$ ipython --no-banner

In [1]: import numpy as np

In [2]: import numpy.linalg as la

In [3]: np.set_printoptions(suppress=True, linewidth=160)

In [4]: m1 = np.load("out17.npy")

In [5]: m1
Out[5]: 
array([[ 0.,  2.,  0., -1.],
       [-2.,  5.,  0., -2.],
       [-2.,  4.,  2., -3.],
       [-2.,  4.,  2., -3.]])

In [6]: U, sv, Vt = la.svd(m1, full_matrices=False)

In [7]: np.round(U.T @ m1 @ Vt.T, 1) + 0
Out[7]: 
array([[10. ,  0. ,  0. ,  0. ],
       [ 0. ,  2.1,  0. ,  0. ],
       [ 0. ,  0. ,  0.7,  0. ],
       [ 0. ,  0. ,  0. ,  0. ]])

In [8]: np.allclose(U * sv @ Vt, m1)
Out[8]: True

In [9]: np.round(sv / sv[0], 1) + 0
Out[9]: array([1. , 0.2, 0.1, 0. ])

In [10]: np.round(U.T @ U, 1) + 0
Out[10]: 
array([[1., 0., 0., 0.],
       [0., 1., 0., 0.],
       [0., 0., 1., 0.],
       [0., 0., 0., 1.]])

In [11]: np.round(np.sqrt((sv ** 2).sum()), 1), round(float(la.norm(m1)), 1)
Out[11]: (np.float64(10.2), 10.2)

In [12]: hat = np.triu(np.array([[-3, 0, -1, 3], [3, 0, 3, 3], [-3, 0, 3, 3], [-3, 2, 3, 3]]), 1) + np.eye(4)

In [13]: M2 = hat @ m1 @ la.inv(hat)

In [14]: hat @ m1 - m1 @ hat
Out[14]: 
array([[ -4.,   8.,  -2., -12.],
       [-12.,  24.,  -5., -27.],
       [ -6.,  12.,  -8., -21.],
       [  0.,   0., -14., -12.]])

In [15]: la.matrix_rank(M2)
Out[15]: np.int64(3)

In [16]: round(float(la.det(M2)), 1)
Out[16]: -0.0

In [17]: X = np.load("case1.npy")

In [18]: X
Out[18]: 
array([[ 2,  2,  2, -2, -2],
       [ 1, -1,  2,  1, -2],
       [-1,  2,  0,  2, -2],
       [ 0,  0, -1,  2,  0],
       [ 1, -2, -1, -1,  2],
       [ 0,  1,  0,  1,  1],
       [-1, -1,  2,  0, -2],
       [ 2, -1, -1,  2,  1],
       [-1, -2, -1, -1, -1],
       [-2, -2, -2,  1,  0],
       [-2,  0, -2,  1,  0]])

In [19]: Xc = X - X.mean(axis=0)

In [20]: U, sv, Vt = la.svd(Xc, full_matrices=False)

In [21]: np.searchsorted(np.cumsum(sv ** 2) / (sv ** 2).sum(), 0.9) + 1
Out[21]: np.int64(4)

In [22]: np.abs(Vt[0]).argmax()
Out[22]: np.int64(2)

In [23]: np.round(Vt[0] * np.sign(Vt[0, np.abs(Vt[0]).argmax()]), 1)
Out[23]: array([ 0.3,  0.4,  0.7, -0.2, -0.5])

In [24]: np.round(sv ** 2 / (sv ** 2).sum(), 1) + 0
Out[24]: array([0.4, 0.2, 0.2, 0.1, 0. ])

In [25]: np.round(np.abs(Vt[-1]), 1) + 0
Out[25]: array([0.4, 0. , 0.6, 0. , 0.6])

In [26]: np.round((sv ** 2).sum() ** 2 / (sv ** 4).sum(), 1)
Out[26]: np.float64(3.4)

In [27]: la.matrix_rank(Xc)
Out[27]: np.int64(5)
